$ ipython --no-banner

In [1]: import numpy as np

In [2]: np.set_printoptions(suppress=True, linewidth=160)

In [3]: def tidy(a):
   ...:     return np.round(a, 2) + 0
   ...: 

In [4]: E = np.load("a.npy")

In [5]: print(E)
[[ 6  2 -3  0]
 [ 2  8  0 -4]
 [-3  0  2  0]
 [ 0 -4  0  3]]

In [6]: # symmetric, so the eigenvalues are real

In [7]: Uu, sig, Vh = np.linalg.svd(E)

In [8]: print(tidy(sig))
[11.  7.  1.  0.]

In [9]: print(np.argmax(sig[:-1] / (sig[1:] + 1e-6)) + 1)
3

In [10]: A2 = Uu[:, :3] @ np.diag(sig[:3]) @ Vh[:3]

In [11]: print(tidy(np.linalg.norm(E - A2) / np.linalg.norm(E)))
0.0

In [12]: print(np.linalg.matrix_rank(E, rtol=0.05))
3

In [13]: print(tidy(A2))
[[ 6.  2. -3.  0.]
 [ 2.  8.  0. -4.]
 [-3.  0.  2.  0.]
 [ 0. -4.  0.  3.]]

In [14]: r = np.linalg.matrix_rank(E)

In [15]: print(r)
3

In [16]: ns = np.linalg.svd(E)[2][r:].T

In [17]: print([int(np.linalg.matrix_rank(E[:, :j + 1])) for j in range(4)])
[1, 2, 3, 3]

In [18]: print(np.linalg.matrix_rank(E.T @ E), np.linalg.matrix_rank(E @ E.T))
3 3

In [19]: print(tidy(ns @ ns.T))
[[ 0.21 -0.16  0.31 -0.21]
 [-0.16  0.12 -0.23  0.16]
 [ 0.31 -0.23  0.47 -0.31]
 [-0.21  0.16 -0.31  0.21]]

In [20]: print(tidy(E @ ns))
[[0.]
 [0.]
 [0.]
 [0.]]

In [21]: print(ns.shape)
(4, 1)

In [22]: rng = np.random.default_rng(21592)

In [23]: labels = rng.permutation(4)

In [24]: print(labels)
[2 3 0 1]

In [25]: A2 = E[labels][:, labels]

In [26]: print(A2)
[[ 2  0 -3  0]
 [ 0  3  0 -4]
 [-3  0  6  2]
 [ 0 -4  2  8]]

In [27]: print(np.trace(A2))
19

In [28]: print(np.allclose(A2, E))
False

In [29]: print(tidy(np.sort(np.abs(np.linalg.eigvals(A2)))))
[ 0.  1.  7. 11.]

In [30]: print(tidy(np.linalg.det(A2)), tidy(np.linalg.det(E[labels])))
0.0 0.0

In [31]: Uu, sig, Vh = np.linalg.svd(E, full_matrices=False)

In [32]: print(np.abs(Uu[:, 0]).round(6).argmax())
1

In [33]: print(tidy(Vh @ Vh.T))
[[1. 0. 0. 0.]
 [0. 1. 0. 0.]
 [0. 0. 1. 0.]
 [0. 0. 0. 1.]]

In [34]: print(np.allclose(Uu * sig @ Vh, E))
True

In [35]: print(tidy(Uu.T @ E @ Vh.T))
[[11.  0.  0.  0.]
 [ 0.  7.  0.  0.]
 [ 0.  0.  1.  0.]
 [ 0.  0.  0.  0.]]

In [36]: print(tidy(np.sqrt((sig ** 2).sum())), tidy(np.linalg.norm(E)))
13.08 13.08

In [37]: print(Uu.shape, sig.shape, Vh.shape)
(4, 4) (4,) (4, 4)

In [38]: Uu, sig, Vh = np.linalg.svd(E)

In [39]: V = Vh[:(sig > 1e-8).sum()]

In [40]: x = E[1] + 4 * E[3] + rng.integers(2) * np.eye(4)[0]

In [41]: print(x)
[ 2. -8.  0.  8.]

In [42]: print(tidy(V.T @ V))
[[ 0.79  0.16 -0.31  0.21]
 [ 0.16  0.88  0.23 -0.16]
 [-0.31  0.23  0.53  0.31]
 [ 0.21 -0.16  0.31  0.79]]

In [43]: print(np.linalg.matrix_rank(np.vstack([E, x])))
3

In [44]: print(np.allclose(V.T @ V @ x, x))
True

In [45]: print(tidy(np.linalg.norm(x - V.T @ V @ x)))
0.0

In [46]: X = np.array([[-1.1, -1.5, -1.2],
    ...:     [0.4, 0.7, 0.4],
    ...:     [0.9, -0.2, -0.3],
    ...:     [1.5, 0.7, -1.1],
    ...:     [1.0, 0.9, -1.2],
    ...:     [-0.3, 1.1, -1.1],
    ...:     [0.1, -0.6, 0.0],
    ...:     [0.4, -2.2, -2.4],
    ...:     [1.4, -0.9, 0.5],
    ...:     [-1.2, 0.4, 1.8],
    ...:     [0.3, -1.6, 0.0],
    ...:     [0.3, 0.6, -0.9],
    ...:     [0.2, -0.5, -0.4],
    ...:     [-0.9, 1.9, -1.7],
    ...:     [0.4, -0.2, -2.3],
    ...:     [-1.1, 1.2, -1.1],
    ...:     [-1.2, -0.6, 0.3],
    ...:     [1.4, -1.2, -1.1],
    ...:     [0.8, 1.2, -2.2],
    ...:     [-2.2, 0.5, 1.0],
    ...:     [-0.7, -0.2, -0.7],
    ...:     [0.4, 0.8, -2.0],
    ...:     [-0.6, 1.7, -0.6],
    ...:     [-0.1, -0.5, 1.1],
    ...:     [0.6, 1.5, -2.1],
    ...:     [1.2, -0.1, -1.7]])

In [47]: X[20] *= 20

In [48]: print(X)
[[ -1.1  -1.5  -1.2]
 [  0.4   0.7   0.4]
 [  0.9  -0.2  -0.3]
 [  1.5   0.7  -1.1]
 [  1.    0.9  -1.2]
 [ -0.3   1.1  -1.1]
 [  0.1  -0.6   0. ]
 [  0.4  -2.2  -2.4]
 [  1.4  -0.9   0.5]
 [ -1.2   0.4   1.8]
 [  0.3  -1.6   0. ]
 [  0.3   0.6  -0.9]
 [  0.2  -0.5  -0.4]
 [ -0.9   1.9  -1.7]
 [  0.4  -0.2  -2.3]
 [ -1.1   1.2  -1.1]
 [ -1.2  -0.6   0.3]
 [  1.4  -1.2  -1.1]
 [  0.8   1.2  -2.2]
 [ -2.2   0.5   1. ]
 [-14.   -4.  -14. ]
 [  0.4   0.8  -2. ]
 [ -0.6   1.7  -0.6]
 [ -0.1  -0.5   1.1]
 [  0.6   1.5  -2.1]
 [  1.2  -0.1  -1.7]]

In [49]: dist = np.linalg.norm(X[:, None] - X[None], axis=-1)

In [50]: print((dist + 1e9 * np.eye(26)).round(6).argmin(axis=1))
[16  2 12  4  3 11 12 17  2 19  6  5  6 15 25  5  6 25 24  9  0 18  5  6 18 14]

In [51]: print(dist.mean(axis=1).argmax())
20

In [52]: print(np.unravel_index(dist.round(6).argmax(), dist.shape))
(np.int64(8), np.int64(20))

In [53]: G = np.cov(X, rowvar=False)

In [54]: print(np.argsort(-X.std(axis=0).round(6), kind="stable"))
[0 2 1]

In [55]: print(np.argwhere(np.triu(np.abs(np.corrcoef(X.T)) > 0.8, 1)))
[[0 2]]

In [56]: print(G.shape)
(3, 3)

In [57]: cen = (X - X.mean(axis=0)) / X.std(axis=0)

In [58]: print(np.argwhere(np.abs(cen) > 2))
[[20  0]
 [20  1]
 [20  2]]

In [59]: b = np.linalg.lstsq(np.delete(cen, 1, axis=1), cen[:, 1])[0]

In [60]: print(tidy(1 - np.var(cen[:, 1] - np.delete(cen, 1, axis=1) @ b)))
0.29

In [61]: cen = X - X.mean(axis=0)

In [62]: Uu, sig, Vh = np.linalg.svd(cen, full_matrices=False)

In [63]: print(tidy(sig))
[19.79  6.14  5.53]

In [64]: print(tidy(Vh[0] * np.sign(Vh[0, np.abs(Vh[0]).argmax()])))
[0.71 0.2  0.68]

In [65]: print(tidy(np.abs(Vh[-1])))
[0.28 0.96 0.01]

In [66]: print(np.abs(Vh[0]).argmax())
0

In [67]: print(tidy(sig ** 2 / (sig ** 2).sum()))
[0.85 0.08 0.07]

In [68]: print(np.abs(Uu[:, 0]).argmax())
20

In [69]: x = np.array([0, 3, 2])

In [70]: rhs = X @ x

In [71]: print(tidy(np.linalg.lstsq(X, rhs)[0]))
[0. 3. 2.]

In [72]: print(tidy(np.linalg.pinv(X) @ X))
[[1. 0. 0.]
 [0. 1. 0.]
 [0. 0. 1.]]

In [73]: np.linalg.solve(X, rhs)
LinAlgError: Last 2 dimensions of the array must be square


In [74]: print(tidy(np.linalg.solve(X.T @ X, X.T @ rhs)))
[0. 3. 2.]

In [75]: rhs = rhs + 0.3 * rng.normal(size=26)

In [76]: print(tidy(rhs))
[ -6.95   2.88  -1.06  -0.3    0.09   0.94  -1.72 -11.42  -1.99   5.4   -5.24   0.42  -2.41   1.94  -5.25   1.67  -1.49  -5.67  -0.99   3.39 -40.3   -2.12
   3.69   0.59   0.06  -3.65]

In [77]: b, *_ = np.linalg.lstsq(X, rhs)

In [78]: print(tidy(b))
[-0.03  2.98  2.06]

In [79]: print([round(float(np.linalg.norm(np.linalg.solve(X.T @ X + lam * np.eye(3), X.T @ rhs))), 2) for lam in (0, 1, 10, 100)])
[3.62, 3.54, 3.01, 1.77]

In [80]: feats = np.load("arr.npy")

In [81]: print(feats)
[[ 0.74  1.75 -0.99]
 [-0.25 -1.05  0.5 ]
 [-0.2   1.1  -0.3 ]
 [ 1.61  4.24 -2.31]]

In [82]: print([round(float(x), 2) for x in np.linalg.svd(feats, compute_uv=False)[:3]])
[5.73, 0.61, 0.0]

In [83]: print(np.argsort(-np.linalg.norm(feats, axis=0).round(6), kind="stable")[:3])
[1 2 0]

In [84]: print(np.linalg.matrix_rank(feats, rtol=0.1))
2

In [85]: print(np.linalg.cond(feats) > 100)
True

In [86]: W = np.array([[1, -1, 3, -2], [0, -1, 3, -2], [3, 3, 3, 2]])

In [87]: b = np.array([3, 0, 0, 1])

In [88]: hid = np.maximum(feats @ W + b, 0)

In [89]: print((hid > 0).astype(int))
[[1 0 1 0]
 [1 1 0 1]
 [1 0 1 0]
 [0 0 1 0]]

In [90]: print((hid > 0).mean(axis=0))
[0.75 0.25 0.75 0.25]

In [91]: Z = np.array([[3, 2], [1, 2], [2, 3], [1, 0]])

In [92]: print((hid @ Z).round(6).argmax(axis=1))
[1 0 0 1]

In [93]: print(W @ Z)
[[ 6  9]
 [ 3  7]
 [20 21]]

In [94]: mat = np.load("block14.npy")

In [95]: print(mat)
[[ 0.5  0.3 -1.2]
 [ 0.   1.2 -0.1]
 [ 1.4  0.2 -0.4]
 [-0.4  0.5  0. ]]

In [96]: labels = rng.permutation(3)

In [97]: A2 = mat[:, labels] * rng.choice([-1, 1], 3)

In [98]: print(A2)
[[ 0.5 -0.3  1.2]
 [ 0.  -1.2  0.1]
 [ 1.4 -0.2  0.4]
 [-0.4 -0.5 -0. ]]

In [99]: Uu, _, Vh = np.linalg.svd(mat.T @ A2)

In [100]: print(tidy(np.linalg.lstsq(mat, A2)[0]))
[[ 1.  0.  0.]
 [ 0. -1.  0.]
 [ 0.  0. -1.]]

In [101]: print(labels)
[0 1 2]

In [102]: print(tidy(Uu @ Vh))
[[ 1.  0.  0.]
 [ 0. -1.  0.]
 [ 0.  0. -1.]]

In [103]: x = np.array([2, -2, 0])

In [104]: rhs = A2 @ x

In [105]: b, lr = np.zeros(3), 1 / np.linalg.norm(A2, 2) ** 2

In [106]: for i in range(15):
     ...:     b -= lr * A2.T @ (A2 @ b - rhs)
     ...:     if i % 5 == 0: print(i, round(np.linalg.norm(A2 @ b - rhs), 2))
     ...: 
0 1.22
5 0.35
10 0.12

In [107]: print(tidy(b))
[ 1.97 -1.98  0.05]

In [108]: A2 = mat / np.linalg.norm(mat, axis=1)
ValueError: operands could not be broadcast together with shapes (4,3) (4,) 


In [109]: A2 = mat / np.linalg.norm(mat, axis=1, keepdims=True)

In [110]: G = A2 @ A2.T

In [111]: print(tidy(G))
[[ 1.    0.3   0.63 -0.06]
 [ 0.3   1.    0.16  0.78]
 [ 0.63  0.16  1.   -0.49]
 [-0.06  0.78 -0.49  1.  ]]

In [112]: print(np.argwhere(np.triu(np.abs(G) > 0.95, 1)))
[]

In [113]: x = np.array([6, 5, 0])

In [114]: rhs = mat @ x

In [115]: print(tidy(np.linalg.pinv(mat) @ mat))
[[1. 0. 0.]
 [0. 1. 0.]
 [0. 0. 1.]]

In [116]: print(tidy(np.linalg.lstsq(mat, rhs)[0]))
[6. 5. 0.]

In [117]: rhs = rhs + 0.05 * rng.normal(size=4)

In [118]: print(tidy(rhs))
[4.5  5.99 9.42 0.15]

In [119]: b, *_ = np.linalg.lstsq(mat, rhs)

In [120]: print([round(float(np.linalg.norm(np.linalg.solve(mat.T @ mat + lam * np.eye(3), mat.T @ rhs))), 2) for lam in (0, 1, 10, 100)])
[7.82, 5.17, 1.59, 0.2]

In [121]: print(tidy(mat.T @ (rhs - mat @ b)))
[0. 0. 0.]

In [122]: P = mat @ np.linalg.solve(mat.T @ mat, mat.T)

In [123]: print(np.allclose(P @ P, P))
True

In [124]: print(tidy(P @ mat[:, 2]))
[-1.2 -0.1 -0.4  0. ]

In [125]: print(tidy(P))
[[ 1.   -0.02  0.02  0.05]
 [-0.02  0.84  0.11  0.35]
 [ 0.02  0.11  0.93 -0.24]
 [ 0.05  0.35 -0.24  0.23]]

In [126]: print(np.trace(P))
3.0

In [127]: print(tidy(np.diag(P)))
[1.   0.84 0.93 0.23]

In [128]: print(tidy(np.linalg.eigvalsh(P)))
[0. 1. 1. 1.]

In [129]: A = np.loadtxt("out12.csv", delimiter=",")

In [130]: print(A)
[[-1.2  1.6]
 [ 1.6  1.2]]

In [131]: np.linalg.cholesky(A)
LinAlgError: Matrix is not positive definite


In [132]: print([round(float(np.linalg.det(A[:i, :i])), 2) + 0 for i in range(1, 3)])
[-1.2, -4.0]

In [133]: print(np.all(np.linalg.eigvalsh(A) > 0))
False

In [134]: print(tidy(np.linalg.eigvalsh(A).min()))
-2.0

In [135]: ev, V = np.linalg.eigh(A)

In [136]: print(np.unique(ev.round(6) + 0, return_counts=True)[1])
[1 1]

In [137]: print(tidy(np.linalg.eigvalsh(A @ A)))
[4. 4.]

In [138]: print(tidy(np.linalg.eigvalsh(A + 4 * np.eye(2))))
[2. 6.]

In [139]: print(tidy(np.abs(V[:, -1])))
[0.45 0.89]

In [140]: print(ev.sum(), np.trace(A))
0.0 0.0

In [141]: print(tidy(V.T @ V))
[[1. 0.]
 [0. 1.]]

In [142]: print(tidy(V.T @ A @ V))
[[-2.  0.]
 [ 0.  2.]]

In [143]: print(tidy(np.linalg.svd(A, compute_uv=False)))
[2. 2.]

In [144]: print(ev)
[-2.  2.]

In [145]: Uu, sig, Vh = np.linalg.svd(A, full_matrices=False)

In [146]: print(np.allclose(Uu * sig @ Vh, A))
True

In [147]: F = np.loadtxt("m.csv", delimiter=",")

In [148]: print(F)
[[-0.01  0.05  0.03]
 [-9.11 -9.03  9.06]
 [ 0.05  0.1   0.14]
 [-0.09  0.01  0.01]]

In [149]: print(tidy(np.linalg.norm(F) ** 2 / np.linalg.norm(F, 2) ** 2))
1.0

In [150]: print(tidy(np.linalg.norm(F, 1)), tidy(np.linalg.norm(F, np.inf)))
9.26 27.2

In [151]: print(tidy(np.linalg.norm(F, "nuc")))
15.97

In [152]: print(tidy(np.linalg.norm(F, 2)))
15.7

In [153]: print(tidy(np.linalg.norm(F, axis=1)))
[ 0.06 15.7   0.18  0.09]

In [154]: print(np.linalg.norm(F, axis=1).argmax())
1
